In [1]: import numpy as np

In [2]: np.set_printoptions(suppress=True, linewidth=100)

In [3]: data = np.loadtxt("x.csv", delimiter=",")

In [4]: data
Out[4]: 
array([[  5.,   6.,   0.,  -2.,  -2.,   0.,  -3.,  -5.,  -7.,   1.,  -5.,   2.,   8.,  -7.,  -7.],
       [  7.,   7.,  -1.,   1.,   9.,  -9.,  -7.,  -4.,   3.,   7.,  -9.,  -4.,  -8.,   7.,  -2.],
       [ -7.,   7.,   5.,   2.,   6.,  -5.,   7.,  -7.,   5.,  -7.,  -1.,  -3.,   3.,   0.,  -7.],
       [  4.,  -3.,  -6.,  -6.,   2.,  -5.,   0.,  -9.,  -9.,   3.,   0.,  -5.,   0.,  -5.,   9.],
       [ -9.,  -1.,  -2.,   9.,  -7.,  -1.,   8.,   8.,   9.,  -1.,  -5.,  -7.,   3.,  -5.,  -6.],
       [  6.,   0.,   4.,   7.,  -6.,  -2.,   7.,   5.,   2.,  -7.,   1.,  -7.,   9.,   1.,   4.],
       [  3.,   7.,   2.,   9.,   6.,   7.,   7.,  -7.,   2.,   5.,   8.,  -8.,   4.,   9.,   8.],
       [  2.,  -2.,   4.,   8.,   0.,   4.,  -5.,   8.,  -9.,   1.,  -4.,  -6.,   8.,  -5.,   2.],
       [  4.,   0.,   4.,  -7.,   4.,  -8.,   4.,  -3.,  -6.,  -6.,  -1.,   8.,  -3.,  -3.,   9.],
       [  2.,  -1.,   3.,  -6.,  -5.,  -3.,  -5.,  -4.,  -9.,  -4.,   5.,   6.,   5.,   9.,  -7.],
       [ -1.,   0.,  -4.,   1.,   1.,   4.,   1.,  -4.,   6.,  -5.,   6.,   2.,  -3.,   4.,   6.],
       [  2.,  -1.,  -1.,   6.,  -1.,   9.,   0.,  -4.,   0.,  -1.,  -9.,  -3.,   6.,  -2.,  -1.],
       [  0.,   8.,   9.,  -1.,   6.,  -1.,   7.,  -3.,   2.,  -1.,   4.,   4.,   0.,  -5.,   9.],
       [  8.,   3.,   3.,   6.,   7.,   4.,   2.,  -2.,   8.,  -4.,  -6.,  -6.,   6.,   1.,   9.],
       [  8.,   9.,  -3.,   4.,  -2.,   2.,  -8.,  -5.,  -2.,   4.,   2.,   8.,   1.,   7.,  -7.],
       [ -2.,  -1.,   1.,  -3., -11.,   9.,   4.,  -1., -10.,  -6.,   4.,   6.,  16., -14.,  -5.]])

In [5]: x = np.array([-5, -3, 5, 2, 5, 1, -1, 1, -2, 3, 0, -2, 3, 4, -5])

In [6]: rhs = data @ x

In [7]: np.round(np.linalg.lstsq(data, rhs)[0], 2) + 0
Out[7]: array([-5., -3.,  5.,  2.,  5.,  1., -1.,  1., -2.,  3.,  0., -2.,  3.,  4., -5.])

In [8]: np.round(np.linalg.solve(data.T @ data, data.T @ rhs), 2) + 0
Out[8]: array([-5., -3.,  5.,  2.,  5.,  1., -1.,  1., -2.,  3.,  0., -2.,  3.,  4., -5.])

In [9]: rhs
Out[9]: 
array([-15.,  17.,  73., -85.,  32., -30.,  50.,  76., -97.,  49., -63.,  18., -42., -26., -13.,
       -32.])

In [10]: rng = np.random.default_rng(638218)

In [11]: rhs = rhs + 0.1 * rng.normal(size=16)

In [12]: rhs.round(2)
Out[12]: 
array([-15.08,  16.93,  72.84, -84.91,  32.15, -29.99,  50.05,  75.74, -96.97,  49.08, -63.14,
        17.97, -41.89, -25.87, -13.05, -31.95])

In [13]: c, *_ = np.linalg.lstsq(data, rhs)

In [14]: c.round(2)
Out[14]: 
array([-5.01, -3.05,  5.01,  2.  ,  5.  ,  0.96, -0.99,  0.98, -1.96,  3.06, -0.01, -1.96,  3.06,
        4.01, -4.98])

In [15]: np.round(data.T @ (rhs - data @ c), 2) + 0
Out[15]: array([0., 0., 0., 0., 0., 0., 0., 0., 0., 0., 0., 0., 0., 0., 0.])

In [16]: c.round()
Out[16]: array([-5., -3.,  5.,  2.,  5.,  1., -1.,  1., -2.,  3., -0., -2.,  3.,  4., -5.])

In [17]: T = np.stack([data, -1 * data, data[::-1]])

In [18]: (T @ data.T).shape
Out[18]: (3, 16, 16)

In [19]: T.shape
Out[19]: (3, 16, 15)

In [20]: np.linalg.matrix_rank(T)
Out[20]: array([15, 15, 15])
